>>> import numpy as np
>>> np.set_printoptions(suppress=True, linewidth=100)
>>> F = np.load("m.npy")
>>> F
array([[1, 0, 3, 0, 0, 0, 0, 0, 2, 0, 0, 1, 2],
       [0, 0, 0, 0, 0, 0, 0, 0, 0, 0, 0, 0, 1],
       [0, 3, 0, 0, 0, 0, 0, 0, 0, 0, 0, 0, 3],
       [0, 0, 0, 0, 0, 0, 0, 0, 0, 0, 0, 0, 2]])
>>> # null space of dimension 10
>>> try:
...     np.linalg.inv(F)
... except np.linalg.LinAlgError as e:
...     print(e)
... 
Last 2 dimensions of the array must be square
>>> np.round(F @ np.linalg.pinv(F) @ F, 3) + 0
array([[1., 0., 3., 0., 0., 0., 0., 0., 2., 0., 0., 1., 2.],
       [0., 0., 0., 0., 0., 0., 0., 0., 0., 0., 0., 0., 1.],
       [0., 3., 0., 0., 0., 0., 0., 0., 0., 0., 0., 0., 3.],
       [0., 0., 0., 0., 0., 0., 0., 0., 0., 0., 0., 0., 2.]])
>>> np.linalg.lstsq(F[:-1].T, F[-1])[2]
np.int32(3)
>>> round(np.trace(np.linalg.pinv(F) @ F), 3)
np.float64(3.0)
>>> M2 = np.array([[1, 2, 0],
...     [2, 3, 2],
...     [2, 0, 3],
...     [1, 1, 2],
...     [0, 2, 3],
...     [3, 2, 2],
...     [2, 3, 2],
...     [0, 0, 1],
...     [0, 1, 0],
...     [1, 3, 3],
...     [2, 3, 1],
...     [2, 2, 3],
...     [3, 1, 1]])
>>> np.einsum("ij->j", F)
array([1, 3, 3, 0, 0, 0, 0, 0, 2, 0, 0, 1, 8])
>>> np.linalg.matrix_rank(F @ M2)
np.int64(3)
>>> np.einsum("ik,kj->ji", F, M2)
array([[15,  3, 15,  6],
       [ 8,  1, 12,  2],
       [14,  1,  9,  2]])
>>> np.einsum("ij,ij->i", F, F)
array([19,  1, 18,  4])
>>> Uu, s, vt = np.linalg.svd(F)
>>> V = vt[:(s > 1e-8).sum()]
>>> rng = np.random.default_rng(131626)
>>> vec = F[3] + 3 * F[0] + rng.integers(2) * np.eye(13)[8]
>>> vec
array([3., 0., 9., 0., 0., 0., 0., 0., 6., 0., 0., 3., 8.])
>>> np.round(np.linalg.norm(vec - V.T @ V @ vec), 3)
np.float64(0.0)
>>> Uu, s, vt = np.linalg.svd(F)
>>> np.argmax(s[:-1] / (s[1:] + 1e-6)) + 1
np.int64(3)
>>> s.round(3) + 0
array([5.225, 3.572, 1.392, 0.   ])
>>> M2 = Uu[:, :3] @ np.diag(s[:3]) @ vt[:3]
>>> M2.round(3) + 0
array([[1., 0., 3., 0., 0., 0., 0., 0., 2., 0., 0., 1., 2.],
       [0., 0., 0., 0., 0., 0., 0., 0., 0., 0., 0., 0., 1.],
       [0., 3., 0., 0., 0., 0., 0., 0., 0., 0., 0., 0., 3.],
       [0., 0., 0., 0., 0., 0., 0., 0., 0., 0., 0., 0., 2.]])
>>> np.round(np.abs(F - M2).max(), 3)
np.float64(0.0)
>>> np.linalg.matrix_rank(F, rtol=0.05)
np.int64(3)
>>> np.linalg.matrix_rank(M2)
np.int64(3)
>>> rk = np.linalg.matrix_rank(F)
>>> rk
np.int64(3)
>>> null = np.linalg.svd(F)[2][rk:].T
>>> [int(np.linalg.matrix_rank(F[:i])) for i in range(1, len(F) + 1)]
[1, 2, 3, 3]
>>> [int(np.linalg.matrix_rank(F[:, :j + 1])) for j in range(13)]
[1, 2, 2, 2, 2, 2, 2, 2, 2, 2, 2, 2, 3]
>>> [int(np.linalg.matrix_rank(np.delete(F, i, axis=0))) for i in range(4)]
[2, 3, 2, 3]
>>> E = np.array([[0, 0, -1, 3, 2, 5, 0],
...     [0, 0, 3, 3, 7, 2, -4],
...     [1, -3, 0, -1, 9, 3, 1],
...     [-3, -3, 1, 0, 4, 5, -4],
...     [-2, -7, -9, -4, 0, 8, 6],
...     [-5, -2, -3, -5, -8, 0, 0],
...     [0, 4, -1, 4, -6, 0, 0]])
>>> # skew, so no eigenvalue has a real part
>>> idx = rng.permutation(7)
>>> idx
array([4, 1, 2, 0, 6, 5, 3])
>>> M2 = E[idx][:, idx]
>>> np.trace(M2)
np.int64(0)
>>> np.round(np.sort(np.abs(np.linalg.eigvals(M2))), 3) + 0
array([ 0.   ,  0.837,  0.837,  7.986,  7.986, 17.621, 17.621])
>>> round(float(np.linalg.det(M2)), 3), round(np.linalg.det(E[idx]), 3)
(0.0, np.float64(-0.0))
>>> np.diag(M2)
array([0, 0, 0, 0, 0, 0, 0])
>>> np.allclose(M2, E)
False
>>> [round(float(x), 3) for x in np.linalg.svd(E, compute_uv=False)[:3]]
[17.621, 17.621, 7.986]
>>> X = np.loadtxt("case5.csv", delimiter=",")
>>> X
array([[-27., -24., -24.,  -6.,  -3., -12.],
       [  0.,   0.,   0.,   0.,   0.,   0.],
       [ 18.,  16.,  16.,   4.,   2.,   8.],
       [  0.,   0.,   0.,   0.,   0.,   0.],
       [  0.,   0.,   0.,   0.,   0.,   0.],
       [ 18.,  16.,  16.,   4.,   2.,   8.],
       [ -9.,  -8.,  -8.,  -2.,  -1.,  -4.],
       [ 27.,  24.,  24.,   6.,   3.,  12.],
       [-18., -16., -16.,  -4.,  -2.,  -8.],
       [ 27.,  24.,  24.,   6.,   3.,  12.],
       [  0.,   0.,   0.,   0.,   0.,   0.]])
>>> # looks like rank 1
>>> M2 = np.array([[-4, -5], [-2, 0], [-3, 5], [5, 2], [-5, -2], [1, -2]])
>>> np.einsum("ik,kj->ji", X, M2)
array([[ 201.,    0., -134.,    0.,    0., -134.,   67., -201.,  134., -201.,    0.],
       [  33.,    0.,  -22.,    0.,    0.,  -22.,   11.,  -33.,   22.,  -33.,    0.]])
>>> np.einsum("ik,kj->ij", X, M2)
array([[ 201.,   33.],
       [   0.,    0.],
       [-134.,  -22.],
       [   0.,    0.],
       [   0.,    0.],
       [-134.,  -22.],
       [  67.,   11.],
       [-201.,  -33.],
       [ 134.,   22.],
       [-201.,  -33.],
       [   0.,    0.]])
>>> np.linalg.matrix_rank(X @ M2)
np.int64(1)
>>> np.vstack([X, M2.T]).shape
(13, 6)
>>> np.einsum("ij,ij->i", X, X)
array([2070.,    0.,  920.,    0.,    0.,  920.,  230., 2070.,  920., 2070.,    0.])
